% python3 -q
>>> import numpy as np
>>> import numpy.linalg as la
>>> np.set_printoptions(precision=2, suppress=True, linewidth=200, legacy="1.25")
>>> def rd(a):
...     return np.round(a, 2) + 0
... 
>>> F = np.load("block4.npy")
>>> print(F)
[[ 0 -2  0  0  0  0  0  0  0  0  0  0]
 [ 0  0  0  2  2  0  2  0 -1 -1 -2  2]
 [ 0  0  0  0  0  2  0 -1  0  0 -1  0]
 [ 0  2  0  0  0  0  0  2  2  0  0  0]
 [ 0  0  0 -1 -2  0  0  1  2  0  0  0]]
>>> la.matrix_rank(F)
5
>>> np.diff(F, axis=0)
array([[ 0,  2,  0,  2,  2,  0,  2,  0, -1, -1, -2,  2],
       [ 0,  0,  0, -2, -2,  2, -2, -1,  1,  1,  1, -2],
       [ 0,  2,  0,  0,  0, -2,  0,  3,  2,  0,  1,  0],
       [ 0, -2,  0, -1, -2,  0,  0, -1,  0,  0,  0,  0]])
>>> F.shape
(5, 12)
>>> rd(la.norm(F))
7.35
>>> np.unravel_index(np.abs(F).argmax(), F.shape)
(0, 1)
>>> W0 = np.load("a.npy")
>>> print(W0)
[[ 0  1 -2  1 -1 -1 -1 -1]
 [ 0  0  0 -1  2  1 -1  2]
 [ 0  0  0  2  2  0  2  0]
 [ 0  0  0  0 -1  2 -2 -1]
 [ 0  0  0  0  0  1  2  2]
 [ 0  0  0  0  0  0  0 -1]
 [ 0  0  0  0  0  0  0  0]
 [ 0  0  0  0  0  0  0  0]]
>>> # triangular, det is the product of the diagonal
>>> print(la.lstsq(W0[:-1].T, W0[-1])[2])
6
>>> np.allclose(W0[:-1].T @ la.lstsq(W0[:-1].T, W0[-1])[0], W0[-1])
True
>>> np.abs(np.diag(la.qr(W0)[1])) > 1e-9
array([False, False, False, False, False, False, False, False])
>>> W0.reshape(2, -1)
array([[ 0,  1, -2,  1, -1, -1, -1, -1,  0,  0,  0, -1,  2,  1, -1,  2,  0,  0,  0,  2,  2,  0,  2,  0,  0,  0,  0,  0, -1,  2, -2, -1],
       [ 0,  0,  0,  0,  0,  1,  2,  2,  0,  0,  0,  0,  0,  0,  0, -1,  0,  0,  0,  0,  0,  0,  0,  0,  0,  0,  0,  0,  0,  0,  0,  0]])
>>> T = W0.reshape(8, 2, -1)
>>> T[:, 0]
array([[ 0,  1, -2,  1],
       [ 0,  0,  0, -1],
       [ 0,  0,  0,  2],
       [ 0,  0,  0,  0],
       [ 0,  0,  0,  0],
       [ 0,  0,  0,  0],
       [ 0,  0,  0,  0],
       [ 0,  0,  0,  0]])
>>> print(np.einsum("ihd,ihd->ih", T, T))
[[ 6  4]
 [ 1 10]
 [ 4  8]
 [ 0 10]
 [ 0  9]
 [ 0  1]
 [ 0  0]
 [ 0  0]]
>>> rng = np.random.default_rng(942)
>>> labels = rng.permutation(8)
>>> print(labels)
[7 2 5 4 3 0 1 6]
>>> M2 = W0[labels][:, labels]
>>> np.trace(M2)
0
>>> M2
array([[ 0,  0,  0,  0,  0,  0,  0,  0],
       [ 0,  0,  0,  2,  2,  0,  0,  2],
       [-1,  0,  0,  0,  0,  0,  0,  0],
       [ 2,  0,  1,  0,  0,  0,  0,  2],
       [-1,  0,  2, -1,  0,  0,  0, -2],
       [-1, -2, -1, -1,  1,  0,  1, -1],
       [ 2,  0,  1,  2, -1,  0,  0, -1],
       [ 0,  0,  0,  0,  0,  0,  0,  0]])
>>> rd(np.sort(np.abs(la.eigvals(M2))))
array([0., 0., 0., 0., 0., 0., 0., 0.])
>>> rd(la.det(M2)), rd(la.det(W0[labels]))
(0.0, 0.0)
>>> print(np.allclose(M2, W0))
False
>>> np.diag(M2)
array([0, 0, 0, 0, 0, 0, 0, 0])
>>> def softmax(z):
...     e = np.exp(z - z.max(axis=-1, keepdims=True))
...     return e / e.sum(axis=-1, keepdims=True)
... 
>>> print(rd(softmax(M2).sum(axis=1)))
[1. 1. 1. 1. 1. 1. 1. 1.]
>>> rd(softmax(M2[2] + -2))
array([0.05, 0.14, 0.14, 0.14, 0.14, 0.14, 0.14, 0.14])
>>> att = M2 @ M2.T / np.sqrt(8)
>>> rd(softmax(att)[2] @ M2)
array([-0.28, -0.34,  0.29,  0.02,  0.35,  0.  ,  0.17, -0.22])
>>> J = np.array([[-6, -6, 0, -3, -6, -9, -6],
...     [4, 4, 0, 2, 4, 6, 4],
...     [2, 2, 0, 1, 2, 3, 2],
...     [-2, -2, 0, -1, -2, -3, -2],
...     [4, 4, 0, 2, 4, 6, 4],
...     [-6, -6, 0, -3, -6, -9, -6],
...     [0, 0, 0, 0, 0, 0, 0],
...     [2, 2, 0, 1, 2, 3, 2],
...     [-6, -6, 0, -3, -6, -9, -6]])
>>> print(J)
[[-6 -6  0 -3 -6 -9 -6]
 [ 4  4  0  2  4  6  4]
 [ 2  2  0  1  2  3  2]
 [-2 -2  0 -1 -2 -3 -2]
 [ 4  4  0  2  4  6  4]
 [-6 -6  0 -3 -6 -9 -6]
 [ 0  0  0  0  0  0  0]
 [ 2  2  0  1  2  3  2]
 [-6 -6  0 -3 -6 -9 -6]]
>>> G = J.T @ J
>>> print(G)
[[152 152   0  76 152 228 152]
 [152 152   0  76 152 228 152]
 [  0   0   0   0   0   0   0]
 [ 76  76   0  38  76 114  76]
 [152 152   0  76 152 228 152]
 [228 228   0 114 228 342 228]
 [152 152   0  76 152 228 152]]
>>> np.diag(G)
array([152, 152,   0,  38, 152, 342, 152])
>>> U, s, Vh = la.svd(J)
>>> V = Vh[:(s > 1e-8).sum()]
>>> vec = J[4] + -3 * J[8] + rng.integers(2) * np.eye(7)[4]
>>> vec
array([22., 22.,  0., 11., 23., 33., 22.])
>>> print(np.allclose(V.T @ V @ vec, vec))
False
>>> la.matrix_rank(np.vstack([J, vec]))
2
>>> rd(np.diag(V.T @ V))
array([0.15, 0.15, 0.  , 0.04, 0.15, 0.35, 0.15])
>>> U, s, Vh = la.svd(J)
>>> np.argmax(s[:-1] / (s[1:] + 1e-6)) + 1
1
>>> M2 = U[:, :1] @ np.diag(s[:1]) @ Vh[:1]
>>> print(rd(la.norm(J - M2, 2)), rd(s[1]))
0.0 0.0
>>> t = np.radians(60)
>>> R = np.eye(7)
>>> R[2, 2] = R[3, 3] = np.cos(t)
>>> R[2, 3], R[3, 2] = -np.sin(t), np.sin(t)
>>> rd(R)
array([[ 1.  ,  0.  ,  0.  ,  0.  ,  0.  ,  0.  ,  0.  ],
       [ 0.  ,  1.  ,  0.  ,  0.  ,  0.  ,  0.  ,  0.  ],
       [ 0.  ,  0.  ,  0.5 , -0.87,  0.  ,  0.  ,  0.  ],
       [ 0.  ,  0.  ,  0.87,  0.5 ,  0.  ,  0.  ,  0.  ],
       [ 0.  ,  0.  ,  0.  ,  0.  ,  1.  ,  0.  ,  0.  ],
       [ 0.  ,  0.  ,  0.  ,  0.  ,  0.  ,  1.  ,  0.  ],
       [ 0.  ,  0.  ,  0.  ,  0.  ,  0.  ,  0.  ,  1.  ]])
>>> M2 = J @ R.T
>>> print(np.allclose(J @ J.T, M2 @ M2.T))
True
>>> print(rd(M2))
[[-6.   -6.    2.6  -1.5  -6.   -9.   -6.  ]
 [ 4.    4.   -1.73  1.    4.    6.    4.  ]
 [ 2.    2.   -0.87  0.5   2.    3.    2.  ]
 [-2.   -2.    0.87 -0.5  -2.   -3.   -2.  ]
 [ 4.    4.   -1.73  1.    4.    6.    4.  ]
 [-6.   -6.    2.6  -1.5  -6.   -9.   -6.  ]
 [ 0.    0.    0.    0.    0.    0.    0.  ]
 [ 2.    2.   -0.87  0.5   2.    3.    2.  ]
 [-6.   -6.    2.6  -1.5  -6.   -9.   -6.  ]]
>>> np.allclose(la.norm(J, axis=1), la.norm(M2, axis=1))
True
>>> arr = np.loadtxt("m.csv", delimiter=",")
>>> arr
array([[0., 0., 0., 0., 1., 1., 2., 2., 1., 1., 0., 0., 0.],
       [1., 0., 2., 3., 0., 3., 2., 3., 0., 1., 0., 0., 1.],
       [1., 3., 3., 3., 3., 1., 0., 2., 3., 0., 1., 3., 0.],
       [1., 3., 3., 3., 3., 1., 0., 2., 3., 0., 1., 3., 0.],
       [0., 0., 0., 2., 3., 3., 1., 1., 0., 1., 2., 1., 3.],
       [2., 0., 1., 0., 3., 1., 3., 2., 2., 1., 0., 3., 0.],
       [2., 1., 3., 2., 1., 3., 1., 1., 3., 0., 1., 1., 3.],
       [1., 3., 0., 3., 3., 1., 2., 0., 3., 1., 2., 2., 1.],
       [0., 2., 0., 3., 2., 0., 1., 3., 3., 2., 3., 3., 0.],
       [0., 2., 1., 1., 3., 0., 0., 1., 0., 3., 0., 2., 2.],
       [3., 3., 2., 0., 0., 2., 0., 2., 2., 0., 3., 0., 0.]])
>>> vec = np.array([-4, 9, 9, -1, 5, -5, -5, -3, 8, -8, -9, 5, 7])
>>> arr @ vec
array([-16., -24.,  81.,  81., -10.,  13.,  49.,  35.,   7.,  38.,   6.])
>>> print((arr @ vec).argmax())
2
>>> la.norm(arr @ vec) <= la.norm(arr, 2) * la.norm(vec) + 1e-9
True
>>> print(arr @ np.ones(13))
[ 8. 16. 23. 23. 17. 18. 22. 22. 22. 15. 17.]
>>> np.einsum("ij,j->i", arr, vec)
array([-16., -24.,  81.,  81., -10.,  13.,  49.,  35.,   7.,  38.,   6.])
>>> M = np.load("case9.npy")
>>> M
array([[1, 2, 3, 2, 2, 1, 0],
       [3, 2, 2, 1, 1, 0, 3],
       [3, 0, 1, 3, 0, 0, 0],
       [0, 1, 3, 1, 3, 2, 2],
       [0, 1, 2, 2, 2, 3, 2],
       [3, 0, 1, 2, 0, 2, 3],
       [0, 2, 2, 1, 0, 3, 1]])
>>> U, s, Vh = la.svd(M, full_matrices=False)
>>> print(rd(U.T @ U))
[[1. 0. 0. 0. 0. 0. 0.]
 [0. 1. 0. 0. 0. 0. 0.]
 [0. 0. 1. 0. 0. 0. 0.]
 [0. 0. 0. 1. 0. 0. 0.]
 [0. 0. 0. 0. 1. 0. 0.]
 [0. 0. 0. 0. 0. 1. 0.]
 [0. 0. 0. 0. 0. 0. 1.]]
>>> print(rd(np.sqrt((s ** 2).sum())), rd(la.norm(M)))
13.04 13.04
>>> rd(s)
array([10.89,  5.13,  3.34,  2.93,  2.23,  0.61,  0.14])
>>> print(rd(np.abs(Vh[0])))
[0.32 0.28 0.5  0.39 0.3  0.39 0.41]
>>> print(rd(U.T @ M @ Vh.T))
[[10.89  0.    0.    0.    0.    0.    0.  ]
 [ 0.    5.13  0.    0.    0.    0.    0.  ]
 [ 0.    0.    3.34  0.    0.    0.    0.  ]
 [ 0.    0.    0.    2.93  0.    0.    0.  ]
 [ 0.    0.    0.    0.    2.23  0.    0.  ]
 [ 0.    0.    0.    0.    0.    0.61  0.  ]
 [ 0.    0.    0.    0.    0.    0.    0.14]]
>>> rd(np.cumsum(s ** 2) / np.sum(s ** 2))
array([0.7 , 0.85, 0.92, 0.97, 1.  , 1.  , 1.  ])
>>> rd(s / s[0])
array([1.  , 0.47, 0.31, 0.27, 0.2 , 0.06, 0.01])
>>> rd(Vh @ Vh.T)
array([[1., 0., 0., 0., 0., 0., 0.],
       [0., 1., 0., 0., 0., 0., 0.],
       [0., 0., 1., 0., 0., 0., 0.],
       [0., 0., 0., 1., 0., 0., 0.],
       [0., 0., 0., 0., 1., 0., 0.],
       [0., 0., 0., 0., 0., 1., 0.],
       [0., 0., 0., 0., 0., 0., 1.]])
>>> print(rd(softmax(M[4])))
[0.02 0.05 0.14 0.14 0.14 0.38 0.14]
>>> rd(softmax(M[4] + 4))
array([0.02, 0.05, 0.14, 0.14, 0.14, 0.38, 0.14])
>>> att = M @ M.T / np.sqrt(7)
>>> rd(softmax(att))
array([[0.53, 0.06, 0.01, 0.25, 0.12, 0.01, 0.03],
       [0.01, 0.86, 0.  , 0.02, 0.01, 0.09, 0.  ],
       [0.05, 0.1 , 0.64, 0.  , 0.01, 0.2 , 0.  ],
       [0.05, 0.02, 0.  , 0.7 , 0.22, 0.01, 0.01],
       [0.04, 0.01, 0.  , 0.36, 0.53, 0.03, 0.04],
       [0.  , 0.12, 0.01, 0.01, 0.03, 0.82, 0.  ],
       [0.08, 0.02, 0.  , 0.16, 0.35, 0.04, 0.35]])
>>> rd(softmax(att)[4] @ M)
array([0.15, 1.06, 2.37, 1.59, 2.22, 2.5 , 1.92])
>>> rd(softmax(att + np.triu(np.full(att.shape, -np.inf), 1)))
array([[1.  , 0.  , 0.  , 0.  , 0.  , 0.  , 0.  ],
       [0.02, 0.98, 0.  , 0.  , 0.  , 0.  , 0.  ],
       [0.06, 0.12, 0.82, 0.  , 0.  , 0.  , 0.  ],
       [0.06, 0.02, 0.  , 0.91, 0.  , 0.  , 0.  ],
       [0.04, 0.01, 0.  , 0.38, 0.56, 0.  , 0.  ],
       [0.  , 0.12, 0.01, 0.01, 0.03, 0.82, 0.  ],
       [0.08, 0.02, 0.  , 0.16, 0.35, 0.04, 0.35]])
>>> softmax(att).round(6).argmax(axis=1)
array([0, 1, 2, 3, 4, 5, 4])
>>> feats = np.load("x.npy")
>>> feats
array([[ 5,  0, 11,  4,  1,  0,  0,  0],
       [ 7,  0, 15,  4,  0,  0,  1,  0],
       [ 6,  0, 13,  4,  0,  0,  0,  0],
       [ 4,  0,  9,  4,  2,  1,  0,  2],
       [ 1,  5,  3,  4,  5,  4,  0, 11],
       [ 3,  0,  7,  4,  3,  2,  0,  5],
       [ 2,  2,  5,  4,  4,  3,  0,  8],
       [ 2,  2,  5,  4,  4,  3,  0,  8],
       [ 4,  0,  9,  4,  2,  1,  0,  2],
       [ 2,  2,  5,  4,  4,  3,  0,  8],
       [ 5,  0, 11,  4,  1,  0,  0,  0],
       [ 3,  0,  7,  4,  3,  2,  0,  5]])
>>> vec = np.array([3, -3, -2, 3, -2, 0, 2, 2])
>>> print(la.norm(feats @ vec) <= la.norm(feats, 2) * la.norm(vec) + 1e-9)
True
>>> feats @ vec
array([ 3,  5,  4,  6,  6, 11, 10, 10,  6, 10,  3, 11])
>>> feats @ np.ones(8)
array([21., 27., 23., 22., 33., 24., 28., 28., 22., 28., 21., 24.])
>>> print((feats @ vec).argmax())
5
>>> feats @ np.eye(8)[1]
array([0., 0., 0., 0., 5., 0., 2., 2., 0., 2., 0., 0.])
>>> print((feats * vec).sum(axis=1))
[ 3  5  4  6  6 11 10 10  6 10  3 11]
>>> np.sign((feats @ vec).round(6))
array([1, 1, 1, 1, 1, 1, 1, 1, 1, 1, 1, 1])
>>> feats @ (2 * vec)
array([ 6, 10,  8, 12, 12, 22, 20, 20, 12, 20,  6, 22])
>>> np.argsort(-la.norm(feats, axis=0).round(6), kind="stable")[:3]
array([2, 7, 0])
>>> print(rd(la.norm(feats, 2) / la.norm(feats)))
0.89
>>> M2 = feats[0, 0] * feats[1:] - np.outer(feats[1:, 0], feats[0])
>>> M2
array([[ 0,  0, -2, -8, -7,  0,  5,  0],
       [ 0,  0, -1, -4, -6,  0,  0,  0],
       [ 0,  0,  1,  4,  6,  5,  0, 10],
       [ 0, 25,  4, 16, 24, 20,  0, 55],
       [ 0,  0,  2,  8, 12, 10,  0, 25],
       [ 0, 10,  3, 12, 18, 15,  0, 40],
       [ 0, 10,  3, 12, 18, 15,  0, 40],
       [ 0,  0,  1,  4,  6,  5,  0, 10],
       [ 0, 10,  3, 12, 18, 15,  0, 40],
       [ 0,  0,  0,  0,  0,  0,  0,  0],
       [ 0,  0,  2,  8, 12, 10,  0, 25]])
>>> print(la.matrix_rank(M2), la.matrix_rank(feats))
5 6
>>> t = rng.uniform(0, 2 * np.pi, 41)
>>> O, _ = la.qr(np.array([[-0.4, -0.5],
...     [-0.4, 1.5],
...     [-0.1, -1.1],
...     [-1.1, -1.2],
...     [0.5, 2.0],
...     [0.4, -2.8]]))
>>> A = 5 * np.c_[np.cos(t), np.sin(t)] @ O.T
>>> rd(A)
array([[-1.33,  0.29, -1.12, -3.52,  2.78, -1.34],
       [-1.38, -1.65, -0.21, -3.82,  1.54,  1.83],
       [-1.44, -1.36, -0.4 , -3.96,  1.86,  1.31],
       [ 1.08,  2.25, -0.3 ,  3.06, -0.54, -3.01],
       [ 0.22,  2.47, -1.04,  0.81,  1.27, -3.94],
       [ 0.39, -2.07,  1.29,  0.85, -2.17,  3.67],
       [-1.33,  0.3 , -1.13, -3.51,  2.78, -1.36],
       [-0.23, -2.48,  1.03, -0.84, -1.25,  3.93],
       [-1.45, -1.29, -0.44, -3.99,  1.93,  1.18],
       [-1.45, -1.33, -0.42, -3.97,  1.89,  1.25],
       [-0.02, -2.39,  1.15, -0.27, -1.6 ,  3.92],
       [-0.9 ,  1.37, -1.33, -2.28,  2.69, -2.84],
       [ 1.14,  2.17, -0.22,  3.21, -0.71, -2.85],
       [ 1.42,  0.12,  0.99,  3.79, -2.67,  0.72],
       [ 1.38,  1.67,  0.2 ,  3.81, -1.52, -1.86],
       [-0.76,  1.6 , -1.34, -1.89,  2.58, -3.13],
       [-1.48, -0.75, -0.73, -4.01,  2.36,  0.27],
       [ 0.37, -2.09,  1.29,  0.8 , -2.15,  3.68],
       [-0.28,  2.17, -1.26, -0.55,  2.03, -3.76],
       [-1.46, -0.42, -0.87, -3.92,  2.54, -0.26],
       [ 0.75,  2.47, -0.65,  2.22,  0.24, -3.59],
       [-0.04, -2.4 ,  1.14, -0.32, -1.57,  3.93],
       [ 1.41,  1.52,  0.3 ,  3.9 , -1.7 , -1.58],
       [-0.76, -2.47,  0.64, -2.25, -0.22,  3.58],
       [-0.64,  1.77, -1.34, -1.56,  2.47, -3.34],
       [-0.23,  2.22, -1.25, -0.41,  1.96, -3.8 ],
       [ 1.48,  0.7 ,  0.75,  4.  , -2.39, -0.19],
       [ 0.85,  2.43, -0.56,  2.48,  0.02, -3.45],
       [ 0.36, -2.1 ,  1.29,  0.76, -2.13,  3.7 ],
       [ 0.94,  2.37, -0.47,  2.7 , -0.19, -3.31],
       [ 0.13, -2.29,  1.21,  0.16, -1.83,  3.86],
       [ 0.09,  2.42, -1.11,  0.45,  1.49, -3.93],
       [ 1.31,  1.87,  0.05,  3.64, -1.24, -2.24],
       [-0.48,  1.97, -1.31, -1.1 ,  2.28, -3.57],
       [-1.13, -2.18,  0.23, -3.19,  0.68,  2.87],
       [ 0.48,  2.52, -0.87,  1.5 ,  0.8 , -3.84],
       [-1.12, -2.2 ,  0.25, -3.17,  0.65,  2.9 ],
       [ 1.48,  0.83,  0.69,  4.02, -2.3 , -0.41],
       [ 0.71, -1.68,  1.34,  1.73, -2.53,  3.24],
       [-1.48, -0.62, -0.79, -3.99,  2.43,  0.06],
       [-1.45, -0.29, -0.92, -3.87,  2.6 , -0.45]])
>>> labels = A[:, 4] > np.median(A[:, 4])
>>> u = A[labels].mean(axis=0) - A[~labels].mean(axis=0)
>>> labels.astype(int)
array([1, 1, 1, 0, 1, 0, 1, 0, 1, 1, 0, 1, 0, 0, 0, 1, 1, 0, 1, 1, 0, 0, 0, 0, 1, 1, 0, 0, 0, 0, 0, 1, 0, 1, 1, 1, 0, 0, 0, 1, 1])
>>> np.argsort(-np.abs(u).round(6), kind="stable")
array([3, 4, 5, 0, 2, 1])
>>> rd((((A - A.mean(axis=0)) @ u > 0) == labels).mean())
0.98
>>> ((A - A.mean(axis=0)) @ u > 0).astype(int)
array([1, 1, 1, 0, 1, 0, 1, 0, 1, 1, 0, 1, 0, 0, 0, 1, 1, 0, 1, 1, 0, 0, 0, 0, 1, 1, 0, 0, 0, 0, 0, 1, 0, 1, 1, 1, 1, 0, 0, 1, 1])
>>> rd(u)
array([-1.51,  0.64, -1.43, -3.97,  3.37, -2.04])
